$ ipython --no-banner

In [1]: import numpy as np

In [2]: import numpy.linalg as la

In [3]: np.set_printoptions(suppress=True, linewidth=120)

In [4]: def rd(a):
   ...:     return np.round(a, 4) + 0
   ...: 

In [5]: J = np.load("a.npy")

In [6]: print(J)
[[ 8  0  5]
 [32  0 20]
 [40  0 25]
 [48  0 30]
 [56  0 35]
 [48  0 30]
 [72  0 45]]

In [7]: U, sv, Vt = la.svd(J)

In [8]: evecs = Vt[:(sv > 1e-8).sum()]

In [9]: rng = np.random.default_rng(996)

In [10]: x0 = J[4] + -1 * J[6] + rng.integers(2) * np.eye(3)[0]

In [11]: print(x0)
[-15.   0. -10.]

In [12]: print(rd(np.diag(evecs.T @ evecs)))
[0.7191 0.     0.2809]

In [13]: print(la.matrix_rank(np.vstack([J, x0])))
2

In [14]: U, sv, Vt = la.svd(J)

In [15]: print(rd(sv))
[147.3635   0.       0.    ]

In [16]: out = U[:, :1] @ np.diag(sv[:1]) @ Vt[:1]

In [17]: print(rd(np.abs(J - out).max()))
0.0

In [18]: print(la.matrix_rank(J, rtol=0.05))
1

In [19]: print(rd(la.norm(J - out, 2)), rd(sv[1]))
0.0 0.0

In [20]: x0 = np.array([2, 0, 0])

In [21]: print(J @ np.eye(3)[0])
[ 8. 32. 40. 48. 56. 48. 72.]

In [22]: print((J @ x0).argmax())
6

In [23]: print(J * x0)
[[ 16   0   0]
 [ 64   0   0]
 [ 80   0   0]
 [ 96   0   0]
 [112   0   0]
 [ 96   0   0]
 [144   0   0]]

In [24]: print(J @ x0)
[ 16  64  80  96 112  96 144]

In [25]: print(np.sign((J @ x0).round(6)))
[1 1 1 1 1 1 1]
